>>> import numpy as np
>>> from numpy import linalg as LA
>>> np.set_printoptions(precision=4, suppress=True, linewidth=100, floatmode="fixed")
>>> tidy = lambda a: np.round(a, 4) + 0
>>> rng = np.random.default_rng(400)
>>> z = rng.integers(0, 3, 3)
>>> F = (z[:, None] == z) * -1 + np.eye(3)
>>> F
array([[ 0.0000,  0.0000,  0.0000],
       [ 0.0000,  0.0000, -1.0000],
       [ 0.0000, -1.0000,  0.0000]])
>>> vals, V = LA.eigh(F)
>>> x = np.array([3, 1, -4])
>>> (np.sign(V[:, -1].round(6)) == np.sign(V[0, -1].round(6))).astype(int)
array([1, 0, 0])
>>> tidy(V * np.maximum(vals, 0) @ V.T)
array([[ 0.0000,  0.0000,  0.0000],
       [ 0.0000,  0.5000, -0.5000],
       [ 0.0000, -0.5000,  0.5000]])
>>> np.abs(F).sum(axis=1).max(), np.abs(vals).max()
(np.float64(1.0), np.float64(1.0))
>>> tidy(V * np.abs(vals) @ V.T)
array([[0.0000, 0.0000, 0.0000],
       [0.0000, 1.0000, 0.0000],
       [0.0000, 0.0000, 1.0000]])
>>> x @ F @ x
np.float64(8.0)
>>> tidy(LA.det(2 * F)), tidy(LA.det(F))
(np.float64(0.0), np.float64(0.0))
>>> np.flatnonzero(LA.matrix_power((F != 0) + (F.T != 0) + np.eye(3), 3)[1])
array([1, 2])
>>> tidy(np.sort(LA.eigvals(F).real))
array([-1.0000,  0.0000,  1.0000])
>>> (LA.matrix_power((F != 0) + (F.T != 0) + np.eye(3), 3) > 0).astype(int)
array([[1, 0, 0],
       [0, 1, 1],
       [0, 1, 1]])
>>> (F != 0).astype(int)
array([[0, 0, 0],
       [0, 0, 1],
       [0, 1, 0]])
>>> vals, V = LA.eigh(F)
>>> tidy(LA.eigvalsh(F + 3 * np.eye(3)))
array([2.0000, 3.0000, 4.0000])
>>> tidy(V.T @ V)
array([[1.0000, 0.0000, 0.0000],
       [0.0000, 1.0000, 0.0000],
       [0.0000, 0.0000, 1.0000]])
>>> tidy(V.T @ F @ V)
array([[-1.0000,  0.0000,  0.0000],
       [ 0.0000,  0.0000,  0.0000],
       [ 0.0000,  0.0000,  1.0000]])
>>> def softmax(z):
...     e = np.exp(z - z.max(axis=-1, keepdims=True))
...     return e / e.sum(axis=-1, keepdims=True)
... 
>>> softmax(F).sum(axis=1)
array([1.0000, 1.0000, 1.0000])
>>> tidy(softmax(F[0] + 2))
array([0.3333, 0.3333, 0.3333])
>>> tidy(softmax(F[0]))
array([0.3333, 0.3333, 0.3333])
>>> att = F @ F.T / np.sqrt(3)
>>> softmax(att).round(6).argmax(axis=1)
array([0, 1, 2])
>>> tidy(softmax(att)[0] @ F)
array([ 0.0000, -0.3333, -0.3333])
